>>> import numpy as np
>>> np.set_printoptions(suppress=True, linewidth=160)
>>> rd = lambda a: np.round(a, 2) + 0
>>> rng = np.random.default_rng(639737)
>>> labels = rng.integers(0, 2, 6)
>>> K = np.triu((labels[:, None] == labels) & (rng.random((6, 6)) < 0.8), 1).astype(int)
>>> K += K.T
>>> K
array([[0, 0, 0, 0, 1, 0],
       [0, 0, 0, 1, 0, 1],
       [0, 0, 0, 0, 0, 0],
       [0, 1, 0, 0, 0, 1],
       [1, 0, 0, 0, 0, 0],
       [0, 1, 0, 1, 0, 0]])
>>> W1 = np.array([[4, 0, 0, 3],
...     [5, 2, -1, 2],
...     [-5, -3, 4, -5],
...     [-2, 5, -1, -5],
...     [2, 1, -5, -3],
...     [2, 5, -3, 5]])
>>> c = np.array([0, 0, 2, -1])
>>> hid = np.maximum(K @ W1 + c, 0)
>>> print(rd((hid > 0).mean(axis=0)))
[0.67 0.67 0.33 0.33]
>>> hid
array([[ 2,  1,  0,  0],
       [ 0, 10,  0,  0],
       [ 0,  0,  2,  0],
       [ 7,  7,  0,  6],
       [ 4,  0,  2,  2],
       [ 3,  7,  0,  0]])
>>> np.linalg.matrix_rank(hid)
np.int64(4)
>>> Z = np.array([[5, -2], [4, -4], [5, 2], [3, -1]])
>>> hid @ Z
array([[ 14,  -8],
       [ 40, -40],
       [ 10,   4],
       [ 81, -48],
       [ 36,  -6],
       [ 43, -34]])
>>> A = np.load("data.npy")
>>> A
array([[0, 1, 0, 0, 0, 0, 0, 0],
       [1, 0, 1, 0, 0, 0, 0, 0],
       [0, 1, 0, 0, 0, 0, 0, 1],
       [0, 0, 0, 0, 0, 1, 1, 0],
       [0, 0, 0, 0, 0, 1, 0, 1],
       [0, 0, 0, 1, 1, 0, 0, 1],
       [0, 0, 0, 1, 0, 0, 0, 0],
       [0, 0, 1, 0, 1, 1, 0, 0]])
>>> # symmetric
>>> ev, evecs = np.linalg.eigh(A)
>>> x = np.array([2, 2, 7, -9, 8, -5, -1, 0])
>>> np.abs(A).sum(axis=1).max(), rd(np.abs(ev).max())
(np.int64(3), np.float64(2.37))
>>> (np.sign(evecs[:, -1].round(6)) == np.sign(evecs[0, -1].round(6))).astype(int)
array([1, 1, 1, 1, 1, 1, 1, 1])
>>> x @ A @ x
np.int64(64)
>>> u = np.array([2, 0, 0])
>>> np.polyval(u, A[1])
array([2, 0, 2, 0, 0, 0, 0, 0])
>>> print(np.array([np.convolve(row, u, "same") for row in A]))
[[2 0 0 0 0 0 0 0]
 [0 2 0 0 0 0 0 0]
 [2 0 0 0 0 0 2 0]
 [0 0 0 0 2 2 0 0]
 [0 0 0 0 2 0 2 0]
 [0 0 2 2 0 0 2 0]
 [0 0 2 0 0 0 0 0]
 [0 2 0 2 2 0 0 0]]
>>> np.allclose(A @ A.T, A.T @ A)
True
>>> rd(np.linalg.det(A))
np.float64(1.0)
>>> A @ A
array([[1, 0, 1, 0, 0, 0, 0, 0],
       [0, 2, 0, 0, 0, 0, 0, 1],
       [1, 0, 2, 0, 1, 1, 0, 0],
       [0, 0, 0, 2, 1, 0, 0, 1],
       [0, 0, 1, 1, 2, 1, 0, 1],
       [0, 0, 1, 0, 1, 3, 1, 1],
       [0, 0, 0, 0, 0, 1, 1, 0],
       [0, 1, 0, 1, 1, 1, 0, 3]])
>>> np.trace(A)
np.int64(0)
>>> rd(np.abs(np.linalg.eigvals(A)).max())
np.float64(2.37)
>>> other = np.linalg.inv(A)
>>> print(other)
[[ 2.  1. -2.  0.  1.  1. -1. -1.]
 [ 1.  0.  0.  0.  0.  0.  0.  0.]
 [-2.  0.  2.  0. -1. -1.  1.  1.]
 [ 0.  0.  0.  0.  0.  0.  1.  0.]
 [ 1. -0. -1. -0. -0.  1. -1. -0.]
 [ 1.  0. -1.  0.  1.  0.  0.  0.]
 [-1. -0.  1.  1. -1. -0. -0. -0.]
 [-1.  0.  1.  0.  0.  0.  0.  0.]]
>>> print(rd(np.linalg.det(A) * np.linalg.det(other)))
1.0
>>> A @ other
array([[1., 0., 0., 0., 0., 0., 0., 0.],
       [0., 1., 0., 0., 0., 0., 0., 0.],
       [0., 0., 1., 0., 0., 0., 0., 0.],
       [0., 0., 0., 1., 0., 0., 0., 0.],
       [0., 0., 0., 0., 1., 0., 0., 0.],
       [0., 0., 0., 0., 0., 1., 0., 0.],
       [0., 0., 0., 0., 0., 0., 1., 0.],
       [0., 0., 0., 0., 0., 0., 0., 1.]])
>>> rd(np.linalg.slogdet(A)[0])
np.float64(1.0)
>>> rd(np.linalg.det(A) * other)
array([[ 2.,  1., -2.,  0.,  1.,  1., -1., -1.],
       [ 1.,  0.,  0.,  0.,  0.,  0.,  0.,  0.],
       [-2.,  0.,  2.,  0., -1., -1.,  1.,  1.],
       [ 0.,  0.,  0.,  0.,  0.,  0.,  1.,  0.],
       [ 1.,  0., -1.,  0.,  0.,  1., -1.,  0.],
       [ 1.,  0., -1.,  0.,  1.,  0.,  0.,  0.],
       [-1.,  0.,  1.,  1., -1.,  0.,  0.,  0.],
       [-1.,  0.,  1.,  0.,  0.,  0.,  0.,  0.]])
>>> np.allclose(other, A.T)
False
>>> rd(np.linalg.inv(other))
array([[0., 1., 0., 0., 0., 0., 0., 0.],
       [1., 0., 1., 0., 0., 0., 0., 0.],
       [0., 1., 0., 0., 0., 0., 0., 1.],
       [0., 0., 0., 0., 0., 1., 1., 0.],
       [0., 0., 0., 0., 0., 1., 0., 1.],
       [0., 0., 0., 1., 1., 0., 0., 1.],
       [0., 0., 0., 1., 0., 0., 0., 0.],
       [0., 0., 1., 0., 1., 1., 0., 0.]])
>>> x = np.array([0, 0, 3, -2, -1, -3, -2, -1])
>>> A * x
array([[ 0,  0,  0,  0,  0,  0,  0,  0],
       [ 0,  0,  3,  0,  0,  0,  0,  0],
       [ 0,  0,  0,  0,  0,  0,  0, -1],
       [ 0,  0,  0,  0,  0, -3, -2,  0],
       [ 0,  0,  0,  0,  0, -3,  0, -1],
       [ 0,  0,  0, -2, -1,  0,  0, -1],
       [ 0,  0,  0, -2,  0,  0,  0,  0],
       [ 0,  0,  3,  0, -1, -3,  0,  0]])
>>> print(A @ np.ones(8))
[1. 2. 2. 2. 2. 3. 1. 3.]
>>> (A @ x).argmax()
np.int64(1)
>>> A @ x
array([ 0,  3, -1, -5, -4, -4, -2, -1])
>>> (A * x).sum(axis=1)
array([ 0,  3, -1, -5, -4, -4, -2, -1])
>>> A @ (2 * x)
array([  0,   6,  -2, -10,  -8,  -8,  -4,  -2])
>>> print(np.einsum("ij,j->i", A, x))
[ 0  3 -1 -5 -4 -4 -2 -1]
>>> A @ np.eye(8)[5]
array([0., 0., 0., 1., 1., 0., 0., 1.])
>>> X = np.load("run13.npy")
>>> X
array([[9, 4, 1, 3, 5, 3, 6, 9],
       [8, 1, 9, 1, 2, 1, 0, 0],
       [6, 3, 6, 4, 5, 3, 0, 2],
       [1, 3, 5, 8, 6, 3, 1, 2],
       [8, 6, 0, 0, 3, 2, 5, 1],
       [2, 4, 2, 6, 6, 3, 5, 1],
       [0, 5, 4, 0, 4, 2, 5, 3],
       [6, 1, 5, 6, 8, 6, 6, 2]])
>>> labels = rng.permutation(8)
>>> labels
array([5, 7, 1, 4, 2, 3, 0, 6])
>>> other = X[labels][:, labels]
>>> other
array([[3, 1, 4, 6, 2, 6, 2, 5],
       [6, 2, 1, 8, 5, 6, 6, 6],
       [1, 0, 1, 2, 9, 1, 8, 0],
       [2, 1, 6, 3, 0, 0, 8, 5],
       [3, 2, 3, 5, 6, 4, 6, 0],
       [3, 2, 3, 6, 5, 8, 1, 1],
       [3, 9, 4, 5, 1, 3, 9, 6],
       [2, 3, 5, 4, 4, 0, 0, 5]])
>>> np.trace(other)
np.int64(37)
>>> print(rd(np.linalg.det(other)), rd(np.linalg.det(X[labels])))
262500.0 -262500.0
>>> np.allclose(other, X)
False
>>> def softmax(z):
...     e = np.exp(z - z.max(axis=-1, keepdims=True))
...     return e / e.sum(axis=-1, keepdims=True)
... 
>>> rd(softmax(other).sum(axis=1))
array([1., 1., 1., 1., 1., 1., 1., 1.])
>>> print(rd(softmax(other[5])))
[0.01 0.   0.01 0.11 0.04 0.83 0.   0.  ]
>>> rd(softmax(10 * other[5]))
array([0., 0., 0., 0., 0., 1., 0., 0.])
>>> att = other @ other.T / np.sqrt(8)
>>> rd(softmax(att)[5] @ other)
array([5.88, 2.  , 1.08, 7.92, 5.  , 6.08, 5.8 , 5.8 ])
>>> softmax(att).round(6).argmax(axis=1)
array([1, 1, 2, 6, 1, 1, 6, 6])
>>> print(rd(softmax(att + np.triu(np.full(att.shape, -np.inf), 1))))
[[1.   0.   0.   0.   0.   0.   0.   0.  ]
 [0.   1.   0.   0.   0.   0.   0.   0.  ]
 [0.   0.   1.   0.   0.   0.   0.   0.  ]
 [0.   0.   0.   1.   0.   0.   0.   0.  ]
 [0.   1.   0.   0.   0.   0.   0.   0.  ]
 [0.   0.96 0.   0.   0.   0.04 0.   0.  ]
 [0.   0.   0.   0.   0.   0.   1.   0.  ]
 [0.   0.33 0.   0.   0.   0.   0.66 0.01]]
>>> J = np.loadtxt("sample17.csv", delimiter=",")
>>> J
array([[-1.,  0.,  0.,  0.,  0.,  0.],
       [ 0.,  1.,  0.,  0.,  0.,  0.],
       [ 0.,  0.,  1.,  0.,  0.,  0.],
       [ 0.,  0.,  0.,  1.,  0.,  0.],
       [ 0.,  0.,  0.,  0., -1.,  0.],
       [ 0.,  0.,  0.,  0.,  0.,  1.]])
>>> labels = rng.permutation(6)
>>> labels
array([1, 2, 0, 5, 4, 3])
>>> other = J[labels][:, labels]
>>> other
array([[ 1.,  0.,  0.,  0.,  0.,  0.],
       [ 0.,  1.,  0.,  0.,  0.,  0.],
       [ 0.,  0., -1.,  0.,  0.,  0.],
       [ 0.,  0.,  0.,  1.,  0.,  0.],
       [ 0.,  0.,  0.,  0., -1.,  0.],
       [ 0.,  0.,  0.,  0.,  0.,  1.]])
>>> rd(np.sort(np.abs(np.linalg.eigvals(other))))
array([1., 1., 1., 1., 1., 1.])
>>> ev, evecs = np.linalg.eigh(other)
>>> x = np.array([8, -5, 3, 9, 8, 7])
>>> x @ other @ x
np.float64(146.0)
>>> print(rd(np.linalg.eigvalsh(other[1:, 1:])))
[-1. -1.  1.  1.  1.]
>>> ev, evecs = np.linalg.eigh(J)
>>> x = np.array([0, -5, 5, 1, 4, 3])
>>> rd(np.linalg.eigvalsh(J[1:, 1:]))
array([-1.,  1.,  1.,  1.,  1.])
>>> rd(x @ J @ x / (x @ x)), ev[0], ev[-1]
(np.float64(0.58), np.float64(-1.0), np.float64(1.0))
>>> x = np.array([-2, 1, -3, 3, -3, 0])
>>> y = J @ x
>>> print(y)
[ 2.  1. -3.  3.  3.  0.]
>>> print(rd(np.linalg.solve(J, y)))
[-2.  1. -3.  3. -3.  0.]
>>> rd(np.linalg.solve(J, 3 * y))
array([-6.,  3., -9.,  9., -9.,  0.])
>>> print(rd(np.linalg.solve(J.T, J[3])))
[0. 0. 0. 1. 0. 0.]
>>> rd(np.linalg.solve(J, J[:, 4]))
array([0., 0., 0., 0., 1., 0.])
>>> E = np.array([[0, 51, 9, 43, -37, -9, 9],
...     [4, 11, 1, 9, -5, -5, 3],
...     [0, 21, 12, 26, -4, 8, 12],
...     [-2, 11, 36, -12, 12, 20, 35],
...     [12, -45, -39, -22, 23, -19, -33],
...     [-2, -28, -22, -16, 6, -6, -23],
...     [-6, -30, 19, -37, 33, 25, 16],
...     [-8, -7, 8, 27, 20, 30, 4],
...     [-2, -22, 20, 0, 44, 36, 19]])
>>> E
array([[  0,  51,   9,  43, -37,  -9,   9],
       [  4,  11,   1,   9,  -5,  -5,   3],
       [  0,  21,  12,  26,  -4,   8,  12],
       [ -2,  11,  36, -12,  12,  20,  35],
       [ 12, -45, -39, -22,  23, -19, -33],
       [ -2, -28, -22, -16,   6,  -6, -23],
       [ -6, -30,  19, -37,  33,  25,  16],
       [ -8,  -7,   8,  27,  20,  30,   4],
       [ -2, -22,  20,   0,  44,  36,  19]])
>>> # looks like rank 4
>>> rk = np.linalg.matrix_rank(E)
>>> rk
np.int64(4)
>>> N = np.linalg.svd(E)[2][rk:].T
>>> [int(np.linalg.matrix_rank(E[:i])) for i in range(1, len(E) + 1)]
[1, 2, 3, 4, 4, 4, 4, 4, 4]
>>> np.linalg.matrix_rank(E.T @ E), np.linalg.matrix_rank(E @ E.T)
(np.int64(4), np.int64(4))
>>> [int(np.linalg.matrix_rank(E[:, :j + 1])) for j in range(7)]
[1, 2, 3, 4, 4, 4, 4]
>>> x = np.array([2, 2, 0, 3, -1, 3, 1])
>>> print(np.linalg.norm(E @ x) <= np.linalg.norm(E, 2) * np.linalg.norm(x) + 1e-9)
True
>>> np.einsum("ij,j->i", E, x)
array([ 250,   50,  160,   65, -245, -155, -125,  125,   35])
>>> print(E @ (2 * x))
[ 500  100  320  130 -490 -310 -250  250   70]
>>> rd(np.trace(np.linalg.pinv(E) @ E))
np.float64(4.0)
>>> try:
...     np.linalg.inv(E)
... except np.linalg.LinAlgError as e:
...     print(e)
... 
Last 2 dimensions of the array must be square
>>> np.linalg.lstsq(E[:-1].T, E[-1])[2]
np.int32(4)
>>> print(rd(E @ np.linalg.pinv(E) @ E))
[[  0.  51.   9.  43. -37.  -9.   9.]
 [  4.  11.   1.   9.  -5.  -5.   3.]
 [  0.  21.  12.  26.  -4.   8.  12.]
 [ -2.  11.  36. -12.  12.  20.  35.]
 [ 12. -45. -39. -22.  23. -19. -33.]
 [ -2. -28. -22. -16.   6.  -6. -23.]
 [ -6. -30.  19. -37.  33.  25.  16.]
 [ -8.  -7.   8.  27.  20.  30.   4.]
 [ -2. -22.  20.   0.  44.  36.  19.]]
>>> Uu, s, vt = np.linalg.svd(E)
>>> evecs = vt[:(s > 1e-8).sum()]
>>> x = E[8] + 3 * E[2] + rng.integers(2) * np.eye(7)[3]
>>> x
array([-2., 41., 56., 79., 32., 60., 55.])
>>> np.allclose(evecs.T @ evecs @ x, x)
False
>>> W1 = np.array([[0, 0, 2, 2, 2, 2],
...     [2, 2, 1, 2, 2, 2],
...     [2, 2, 1, 1, 1, 2],
...     [0, 1, 2, 0, 2, 2],
...     [0, 1, 1, 0, 0, 2],
...     [1, 2, 2, 1, 0, 0],
...     [0, 2, 1, 2, 0, 1]])
>>> c = np.array([2, 8, 4, 3, 7, 6])
>>> hid = np.maximum(E @ W1 + c, 0)
>>> np.linalg.matrix_rank(hid)
np.int64(6)
>>> hid
array([[113, 134, 104, 123, 204, 147],
       [ 21,  32,  30,  35,  56,  49],
       [ 76, 136, 113,  89, 113, 128],
       [116, 212, 110, 147,  37, 131],
       [  0,   0,   0,   0,   0,   0],
       [  0,   0,   0,   0,   0,   0],
       [  5,  64,   6,   7,   0,   0],
       [ 34, 125, 127,  19,  39,  90],
       [ 34, 158, 133,  49,   0, 105]])
>>> Z = np.array([[2, 2, 2],
...     [1, 2, 1],
...     [-1, -2, 2],
...     [-2, -2, 2],
...     [1, 0, 1],
...     [0, -1, 1]])
>>> W1 @ Z
array([[ -4, -10,  12],
       [  3,   0,  16],
       [  4,   2,  13],
       [  1,  -4,   9],
       [  0,  -2,   5],
       [  0,   0,  10],
       [ -3,  -3,   9]])
>>> hid @ Z
array([[ 214, -107, 1165],
       [  30,  -73,  309],
       [ 110, -108,  933],
       [  77,   11, 1126],
       [   0,    0,    0],
       [   0,    0,    0],
       [  54,  112,  100],
       [  67,  -64,  614],
       [  -5,  -85,  695]])
>>> F = np.array([[-2, -2, 0], [-1, -1, 1], [1, 1, 3], [1, 1, 3], [1, 1, 3]])
>>> F
array([[-2, -2,  0],
       [-1, -1,  1],
       [ 1,  1,  3],
       [ 1,  1,  3],
       [ 1,  1,  3]])
>>> T = np.stack([F, -2 * F, F[::-1]])
>>> print(rd(np.linalg.norm(T, axis=(1, 2))))
[ 6.63 13.27  6.63]
>>> np.linalg.matrix_rank(T.reshape(3, -1))
np.int64(2)
>>> T.shape
(3, 5, 3)
>>> T.sum(axis=0)
array([[ 3,  3,  3],
       [ 2,  2,  2],
       [ 0,  0,  0],
       [-2, -2, -2],
       [-3, -3, -3]])
>>> other = F + rng.integers(-2, 3, (5, 2)) @ rng.integers(-2, 3, (2, 3))
>>> other
array([[-2, -2,  3],
       [-3,  1,  3],
       [ 1,  1, -3],
       [ 4, -2,  6],
       [ 0,  2, -2]])
>>> np.linalg.matrix_rank(other - F, tol=1e-8)
np.int64(2)
>>> np.abs(other - F).sum(axis=1)
array([3, 6, 6, 9, 7])
>>> rd(np.trace(np.linalg.pinv(F) @ F))
np.float64(2.0)
>>> try:
...     np.linalg.inv(F)
... except np.linalg.LinAlgError as e:
...     print("failed:", e)
... 
failed: Last 2 dimensions of the array must be square
>>> np.linalg.lstsq(F[:-1].T, F[-1])[2]
np.int32(2)
>>> np.abs(np.diag(np.linalg.qr(F)[1])) > 1e-9
array([ True, False,  True])
>>> Uu, s, vt = np.linalg.svd(F)
>>> evecs = vt[:(s > 1e-8).sum()]
>>> x = F[3] + 2 * F[4] + rng.integers(2) * np.eye(3)[2]
>>> x
array([3., 3., 9.])
>>> np.allclose(evecs.T @ evecs @ x, x)
True
>>> rd(np.diag(evecs.T @ evecs))
array([0.5, 0.5, 1. ])
>>> rd(evecs.T @ evecs)
array([[0.5, 0.5, 0. ],
       [0.5, 0.5, 0. ],
       [0. , 0. , 1. ]])
>>> rd(np.linalg.norm(x - evecs.T @ evecs @ x))
np.float64(0.0)
